$ python -q
>>> import numpy as np
>>> from numpy import linalg as LA
>>> np.set_printoptions(suppress=True, linewidth=160)
>>> def tidy(a):
...     return np.round(a, 2) + 0
... 
>>> W0 = np.load("out10.npy")
>>> print(W0)
[[-6.02 -0.03 -7.07]
 [-6.03 -0.03 -6.94]
 [-6.01  0.04 -6.99]
 [-5.89  0.03 -7.01]
 [-6.02  0.06 -6.98]
 [-6.    0.01 -6.86]
 [-5.97 -0.08 -7.03]
 [ 1.96  1.07 -5.98]
 [ 1.97  0.96 -5.99]
 [ 1.93  0.96 -6.09]
 [ 1.95  0.99 -5.95]
 [ 2.05  1.02 -6.01]
 [ 2.05  1.01 -6.  ]
 [ 2.01  1.   -6.02]
 [ 0.93  1.95 -1.07]
 [ 1.04  1.97 -1.02]
 [ 0.93  2.05 -1.06]
 [ 1.04  2.08 -1.01]
 [ 0.9   2.07 -1.  ]
 [ 1.02  2.06 -1.08]
 [ 0.96  1.96 -0.96]]
>>> vec = np.array([2, 2, 0])
>>> y = W0 @ vec
>>> coef, lr = np.zeros(3), 1 / LA.norm(W0, 2) ** 2
>>> for i in range(15):
...     coef -= lr * W0.T @ (W0 @ coef - y)
...     if i % 5 == 0: print(i, round(LA.norm(W0 @ coef - y), 2))
... 
0 24.15
5 6.86
10 4.74
>>> print(tidy(coef))
[ 2.21  1.07 -0.16]
>>> arr = np.load("block8.npy")
>>> print(arr)
[[4.1 4.  0.  5. ]
 [2.  3.1 5.  4. ]
 [0.  5.  1.1 2. ]
 [4.  4.  0.  5.1]]
>>> out = np.c_[W0[:, :1] @ np.array([[1]]), np.array([-3, 3, -1, 3, 1, -2, -1, 2, 0, 0, -1, 0, -2, 0, -2, 3, 2, 0, 1, 2, 0])]
>>> print(out)
[[-6.02 -3.  ]
 [-6.03  3.  ]
 [-6.01 -1.  ]
 [-5.89  3.  ]
 [-6.02  1.  ]
 [-6.   -2.  ]
 [-5.97 -1.  ]
 [ 1.96  2.  ]
 [ 1.97  0.  ]
 [ 1.93  0.  ]
 [ 1.95 -1.  ]
 [ 2.05  0.  ]
 [ 2.05 -2.  ]
 [ 2.01  0.  ]
 [ 0.93 -2.  ]
 [ 1.04  3.  ]
 [ 0.93  2.  ]
 [ 1.04  0.  ]
 [ 0.9   1.  ]
 [ 1.02  2.  ]
 [ 0.96  0.  ]]
>>> print(LA.matrix_rank(out))
2
>>> print(tidy(LA.norm(LA.qr(W0)[0].T @ out, axis=0) ** 2 / ((out ** 2).sum(axis=0) + 1e-12)))
[1.   0.09]
>>> print(tidy(LA.norm(out - W0 @ LA.lstsq(W0, out)[0], axis=0)))
[0.  7.7]
>>> print(LA.matrix_rank(np.c_[W0, out]))
4
>>> print(np.unravel_index(np.abs(out).argmax(), out.shape))
(np.int64(1), np.int64(0))
>>> print(np.count_nonzero(out))
36
>>> print(np.abs(out).max())
6.03
>>> F = np.array([[-0.3, -1.1, -0.7],
...     [-0.5, 0.4, 0.6],
...     [0.5, 0.7, 1.3],
...     [0.7, 1.5, -0.3],
...     [1.5, 0.0, 0.3],
...     [0.3, 0.2, 1.4],
...     [-0.7, -0.9, -0.3],
...     [0.4, -0.5, -0.9],
...     [0.9, -1.9, -0.4],
...     [0.2, 0.5, -0.9],
...     [-0.3, 0.1, 0.5],
...     [1.1, 1.2, 0.0],
...     [-0.5, 1.2, 0.1]])
>>> rng = np.random.default_rng(884)
>>> F[:, 2] = -3 * F[:, 1] + 0.05 * rng.normal(size=13)
>>> print(tidy(F))
[[-0.3  -1.1   3.29]
 [-0.5   0.4  -1.17]
 [ 0.5   0.7  -2.05]
 [ 0.7   1.5  -4.51]
 [ 1.5   0.   -0.03]
 [ 0.3   0.2  -0.49]
 [-0.7  -0.9   2.67]
 [ 0.4  -0.5   1.52]
 [ 0.9  -1.9   5.75]
 [ 0.2   0.5  -1.5 ]
 [-0.3   0.1  -0.31]
 [ 1.1   1.2  -3.6 ]
 [-0.5   1.2  -3.58]]
>>> print(tidy(LA.det(arr[::-1])))
-18.29
>>> print(np.kron(np.eye(2, dtype=int), arr))
[[4.1 4.  0.  5.  0.  0.  0.  0. ]
 [2.  3.1 5.  4.  0.  0.  0.  0. ]
 [0.  5.  1.1 2.  0.  0.  0.  0. ]
 [4.  4.  0.  5.1 0.  0.  0.  0. ]
 [0.  0.  0.  0.  4.1 4.  0.  5. ]
 [0.  0.  0.  0.  2.  3.1 5.  4. ]
 [0.  0.  0.  0.  0.  5.  1.1 2. ]
 [0.  0.  0.  0.  4.  4.  0.  5.1]]
>>> print(tidy(np.poly(arr)))
[  1.   -13.4   -6.04 183.61 -18.29]
>>> feats = np.minimum.outer(np.arange(1, 5), np.arange(1, 5)) * 2
>>> print(feats)
[[2 2 2 2]
 [2 4 4 4]
 [2 4 6 6]
 [2 4 6 8]]
>>> print(np.trace(feats))
20
>>> print(tidy(np.abs(LA.eigvals(feats)).max()))
16.58
>>> print((feats - feats.T) / 2)
[[0. 0. 0. 0.]
 [0. 0. 0. 0.]
 [0. 0. 0. 0.]
 [0. 0. 0. 0.]]
>>> ev, evecs = LA.eig(feats)
>>> print(tidy(np.prod(ev)))
16.0
>>> print(tidy(np.sort(LA.eigvals(feats @ feats))))
[  0.32   0.73   4.   274.95]
>>> out = np.array([[0, 3, 2], [0, 0, 0]])
>>> C = np.kron(out, feats)
>>> print(LA.matrix_rank(C))
4
>>> print(tidy(LA.norm(C, 2)), tidy(LA.norm(out, 2) * LA.norm(feats, 2)))
59.79 59.79
>>> J = np.load("m.npy")
>>> print(J)
[[1 0 1 0 1 0]
 [2 0 2 0 2 0]
 [0 1 0 1 0 1]
 [1 0 1 0 1 0]
 [2 0 2 0 2 0]
 [0 1 0 1 0 1]]
>>> print(tidy(np.sort(np.abs(LA.eigvals(J)))))
[0. 0. 0. 0. 0. 4.]
>>> print((J + J.T) / 2)
[[1.  1.  0.5 0.5 1.5 0. ]
 [1.  0.  1.5 0.  1.  0.5]
 [0.5 1.5 0.  1.  1.  0.5]
 [0.5 0.  1.  0.  0.5 0.5]
 [1.5 1.  1.  0.5 2.  0. ]
 [0.  0.5 0.5 0.5 0.  1. ]]
>>> print(np.allclose(J, J.T))
False
>>> print(tidy(np.abs(LA.eigvals(J)).max()))
4.0
>>> print((J - J.T) / 2)
[[ 0.  -1.   0.5 -0.5 -0.5  0. ]
 [ 1.   0.   0.5  0.   1.  -0.5]
 [-0.5 -0.5  0.   0.  -1.   0.5]
 [ 0.5  0.   0.   0.   0.5 -0.5]
 [ 0.5 -1.   1.  -0.5  0.   0. ]
 [ 0.   0.5 -0.5  0.5  0.   0. ]]
>>> print(tidy(LA.norm(J, 2) / LA.norm(J)))
0.91
>>> print([round(float(x), 2) for x in LA.svd(J, compute_uv=False)[:3]])
[5.48, 2.45, 0.0]
>>> print(LA.matrix_rank(J, rtol=0.1))
2
